>>> import numpy as np
>>> np.set_printoptions(suppress=True, linewidth=140)
>>> other = np.array([[2, 2, 0]])
>>> E = other.T @ other
>>> E
array([[4, 4, 0],
       [4, 4, 0],
       [0, 0, 0]])
>>> # 2 blocks once reordered
>>> rank = np.linalg.matrix_rank(E)
>>> rank
np.int64(1)
>>> ns = np.linalg.svd(E)[2][rank:].T
>>> [int(np.linalg.matrix_rank(np.delete(E, i, axis=0))) for i in range(3)]
[1, 1, 1]
>>> [int(np.linalg.matrix_rank(E[:, :j + 1])) for j in range(3)]
[1, 1, 1]
>>> np.round(E @ ns, 1) + 0
array([[0., 0.],
       [0., 0.],
       [0., 0.]])
>>> np.linalg.matrix_rank(E.T @ E), np.linalg.matrix_rank(E @ E.T)
(np.int64(1), np.int64(1))
>>> np.allclose(E @ ns, 0)
True
>>> U, s, VT = np.linalg.svd(E)
>>> vecs = VT[:(s > 1e-8).sum()]
>>> rng = np.random.default_rng(447627)
>>> x = E[0] + 4 * E[1] + rng.integers(2) * np.eye(3)[1]
>>> x
array([20., 21.,  0.])
>>> np.round(vecs.T @ vecs, 1)
array([[0.5, 0.5, 0. ],
       [0.5, 0.5, 0. ],
       [0. , 0. , 0. ]])
>>> np.round(np.linalg.norm(x - vecs.T @ vecs @ x), 1)
np.float64(0.7)
>>> np.linalg.matrix_rank(np.vstack([E, x]))
np.int64(2)
>>> np.round(np.diag(vecs.T @ vecs), 1)
array([0.5, 0.5, 0. ])
>>> np.round(np.sort(np.linalg.eigvals(E).real), 1)
array([0., 0., 8.])
>>> P = np.triu(np.array([[0, 0, 3], [0, 3, 0], [3, 0, 3]]), 1) + np.eye(3)
>>> other = P @ E @ np.linalg.inv(P)
>>> np.trace(other), np.trace(E)
(np.float64(8.0), np.int64(8))
>>> other
array([[  4.,   4., -12.],
       [  4.,   4., -12.],
       [  0.,   0.,   0.]])
>>> evals, vecs = np.linalg.eigh(E)
>>> x = np.array([2, 3, 1])
>>> np.abs(E).sum(axis=1).max(), np.abs(evals).max()
(np.int64(8), np.float64(8.0))
>>> round(x @ E @ x / (x @ x), 1), evals[0], evals[-1]
(np.float64(7.1), np.float64(0.0), np.float64(8.0))
>>> np.round(vecs * np.abs(evals) @ vecs.T, 1)
array([[4., 4., 0.],
       [4., 4., 0.],
       [0., 0., 0.]])
>>> x @ E @ x
np.int64(100)
>>> np.round(vecs * np.maximum(evals, 0) @ vecs.T, 1)
array([[4., 4., 0.],
       [4., 4., 0.],
       [0., 0., 0.]])
>>> K = np.load("mat.npy")
>>> K
array([[0, 0, 1, 0, 0],
       [0, 1, 0, 0, 0],
       [1, 0, 0, 0, 0],
       [0, 0, 0, 1, 0],
       [0, 0, 0, 0, 1]])
>>> # 4 groups of indices that never mix
>>> evals, vecs = np.linalg.eig(K)
>>> np.round(np.sort(np.linalg.eigvals(K.T)), 1)
array([-1.,  1.,  1.,  1.,  1.])
>>> np.prod(evals)
np.float64(-1.0)
>>> np.round(np.sort(np.linalg.eigvals(np.linalg.inv(K))), 1)
array([-1.,  1.,  1.,  1.,  1.])
>>> np.round(np.sort(np.linalg.eigvals(K @ K)), 1)
array([1., 1., 1., 1., 1.])
>>> X = np.array([[0.4, 1.8, 1.9, 1.4],
...     [-1.9, 0.6, 1.0, 2.0],
...     [-1.8, 1.2, -1.6, 1.2],
...     [0.9, 2.2, -0.8, -1.6],
...     [1.6, 1.8, -1.6, 0.8],
...     [-0.3, 1.5, 0.3, -2.5],
...     [-1.2, 2.6, -0.4, 0.7],
...     [-1.0, 1.6, -1.5, -1.8],
...     [2.5, -1.0, 0.1, 1.3],
...     [2.4, -0.1, -1.6, -0.8]])
>>> cen = X - X.mean(axis=0)
>>> U, s, VT = np.linalg.svd(cen, full_matrices=False)
>>> s.round(1)
array([5.4, 5.1, 3.3, 2.5])
>>> np.round(VT[0] * np.sign(VT[0, np.abs(VT[0]).argmax()]), 1)
array([ 0.8, -0.2, -0.3, -0.5])
>>> np.linalg.matrix_rank(cen)
np.int64(4)
>>> lab = rng.permutation(4)
>>> other = X[:, lab] * rng.choice([-1, 1], 4)
>>> other
array([[-1.9, -0.4, -1.4,  1.8],
       [-1. ,  1.9, -2. ,  0.6],
       [ 1.6,  1.8, -1.2,  1.2],
       [ 0.8, -0.9,  1.6,  2.2],
       [ 1.6, -1.6, -0.8,  1.8],
       [-0.3,  0.3,  2.5,  1.5],
       [ 0.4,  1.2, -0.7,  2.6],
       [ 1.5,  1. ,  1.8,  1.6],
       [-0.1, -2.5, -1.3, -1. ],
       [ 1.6, -2.4,  0.8, -0.1]])
>>> U, _, VT = np.linalg.svd(X.T @ other)
>>> np.round(U @ VT, 1) + 0
array([[ 0., -1.,  0.,  0.],
       [ 0.,  0.,  0.,  1.],
       [-1.,  0.,  0.,  0.],
       [ 0.,  0., -1.,  0.]])
>>> np.round(np.linalg.lstsq(X, other)[0], 1) + 0
array([[ 0., -1.,  0.,  0.],
       [ 0.,  0.,  0.,  1.],
       [-1.,  0.,  0.,  0.],
       [ 0.,  0., -1.,  0.]])
>>> lab
array([2, 0, 3, 1])
>>> u, v = X[5], X[9]
>>> round(float(u @ u), 1)
8.7
>>> pr = (u @ v) / (u @ u) * u
>>> np.round(v - pr, 1)
array([ 2.4, -0.2, -1.6, -0.6])
>>> np.linalg.matrix_rank(np.outer(u, v))
np.int64(1)
>>> pr.round(1) + 0
array([ 0. ,  0.1,  0. , -0.2])
>>> t3 = np.stack([X, -3 * X, X[::-1]])
>>> np.linalg.matrix_rank(t3)
array([4, 4, 4])
>>> np.linalg.matrix_rank(t3.reshape(3, -1))
np.int64(2)
>>> Q, _ = np.linalg.qr(np.array([[0.6, -1.1], [-0.2, 0.7], [-0.7, -1.3]]))
>>> W0 = Q @ Q.T
>>> W0.round(1) + 0
array([[ 0.8, -0.4,  0. ],
       [-0.4,  0.2, -0.1],
       [ 0. , -0.1,  1. ]])
>>> np.round(np.linalg.eigvals(W0), 1) + 0
array([1., 0., 1.])
>>> np.round(np.poly(W0), 1) + 0
array([ 1., -2.,  1.,  0.])
>>> round(np.linalg.det(2 * W0), 1), round(float(np.linalg.det(W0)), 1)
(np.float64(-0.0), -0.0)
>>> np.round(np.kron(np.eye(2, dtype=int), W0), 1) + 0
array([[ 0.8, -0.4,  0. ,  0. ,  0. ,  0. ],
       [-0.4,  0.2, -0.1,  0. ,  0. ,  0. ],
       [ 0. , -0.1,  1. ,  0. ,  0. ,  0. ],
       [ 0. ,  0. ,  0. ,  0.8, -0.4,  0. ],
       [ 0. ,  0. ,  0. , -0.4,  0.2, -0.1],
       [ 0. ,  0. ,  0. ,  0. , -0.1,  1. ]])
>>> round(np.linalg.eigvals(W0).sum().real, 1)
np.float64(2.0)
>>> A = np.array([[-1, -3, -1],
...     [-2, -1, -5],
...     [-2, -1, -5],
...     [-1, -3, -1],
...     [0, 0, 0],
...     [-2, -1, -5],
...     [-4, -5, 3],
...     [-3, -4, -6],
...     [-3, -4, -6],
...     [0, 0, 0],
...     [1, 1, -9],
...     [-4, -5, 3],
...     [0, 0, 0],
...     [-2, -1, -5]])
>>> u = np.array([5, 0])
>>> np.convolve(A[6], u)
array([-20, -25,  15,   0])
>>> np.array([np.convolve(row, u, "same") for row in A])
array([[ -5, -15,  -5],
       [-10,  -5, -25],
       [-10,  -5, -25],
       [ -5, -15,  -5],
       [  0,   0,   0],
       [-10,  -5, -25],
       [-20, -25,  15],
       [-15, -20, -30],
       [-15, -20, -30],
       [  0,   0,   0],
       [  5,   5, -45],
       [-20, -25,  15],
       [  0,   0,   0],
       [-10,  -5, -25]])
>>> P = A @ np.linalg.solve(A.T @ A, A.T)
>>> np.round(np.diag(P), 1)
array([0.3, 0.2, 0.2, 0.3, 0. , 0.2, 0.4, 0.2, 0.2, 0. , 0.4, 0.4, 0. , 0.2])
>>> np.allclose(P @ P, P)
True
>>> np.round(np.linalg.eigvalsh(P), 1) + 0
array([0., 0., 0., 0., 0., 0., 0., 0., 0., 0., 0., 1., 1., 1.])
>>> np.round(P @ A[:, 0], 1)
array([-1., -2., -2., -1.,  0., -2., -4., -3., -3.,  0.,  1., -4.,  0., -2.])
>>> M = np.loadtxt("dump.csv", delimiter=",")
>>> M
array([[4., 4., 6., 1.],
       [5., 5., 7., 2.],
       [3., 3., 5., 0.]])
>>> # null space of dimension 2
>>> x = np.array([4, 9, 5, -9])
>>> h1 = np.maximum(M @ x, 0)
>>> M * (h1 > 1e-9)[:, None]
array([[4., 4., 6., 1.],
       [5., 5., 7., 2.],
       [3., 3., 5., 0.]])
>>> h1
array([73., 82., 64.])
>>> U, s, VT = np.linalg.svd(M)
>>> vecs = VT[:(s > 1e-8).sum()]
>>> x = M[2] + 4 * M[1] + rng.integers(2) * np.eye(4)[2]
>>> x
array([23., 23., 34.,  8.])
>>> np.linalg.matrix_rank(np.vstack([M, x]))
np.int64(3)
>>> np.round(vecs.T @ vecs, 1)
array([[ 0.3,  0.3,  0.3,  0.2],
       [ 0.3,  0.3,  0.3,  0.2],
       [ 0.3,  0.3,  0.6, -0.2],
       [ 0.2,  0.2, -0.2,  0.8]])
>>> np.round(np.linalg.norm(x - vecs.T @ vecs @ x), 1)
np.float64(0.6)
>>> np.argsort(-np.linalg.norm(M, axis=0).round(6), kind="stable")[:3]
array([2, 0, 1])
>>> np.linalg.cond(M) > 100
np.True_
>>> round(np.linalg.norm(M, 2) / np.linalg.norm(M), 1)
np.float64(1.0)
>>> feats = np.maximum(np.array([[-3, -3, -3],
...     [-2, 2, -1],
...     [-3, -3, -1],
...     [3, 2, -1],
...     [-1, 3, -3],
...     [2, 3, 3],
...     [2, -2, -3],
...     [2, -1, 2],
...     [-1, -2, 1],
...     [0, 3, 3],
...     [1, 1, -3],
...     [-1, -2, 1],
...     [1, 0, 2],
...     [-2, -3, 0],
...     [1, -2, -3],
...     [0, 0, 2],
...     [1, 3, -3],
...     [-1, -1, 2],
...     [2, -2, -2],
...     [-1, -2, 1],
...     [3, -2, 2],
...     [2, 0, -3],
...     [2, -2, -3],
...     [1, 0, -2]]) @ np.array([[-6, -7, 9, 1], [-1, -6, -3, 3], [1, 6, -2, 3]]) + np.array([0, -1, 3, 0]), 0)
>>> feats
array([[18, 20,  0,  0],
       [ 9,  0,  0,  1],
       [20, 32,  0,  0],
       [ 0,  0, 26,  6],
       [ 0,  0,  0,  0],
       [ 0,  0,  6, 20],
       [ 0,  0, 33,  0],
       [ 0,  3, 20,  5],
       [ 9, 24,  0,  0],
       [ 0,  0,  0, 18],
       [ 0,  0, 15,  0],
       [ 9, 24,  0,  0],
       [ 0,  4,  8,  7],
       [15, 31,  0,  0],
       [ 0,  0, 24,  0],
       [ 2, 11,  0,  6],
       [ 0,  0,  9,  1],
       [ 9, 24,  0,  2],
       [ 0,  0, 31,  0],
       [ 9, 24,  0,  0],
       [ 0,  2, 32,  3],
       [ 0,  0, 27,  0],
       [ 0,  0, 33,  0],
       [ 0,  0, 16,  0]])
>>> dist = np.linalg.norm(feats[:, None] - feats[None], axis=-1)
>>> np.linalg.matrix_rank(dist ** 2)
np.int64(6)
>>> np.unravel_index(dist.round(6).argmax(), dist.shape)
(np.int64(2), np.int64(6))
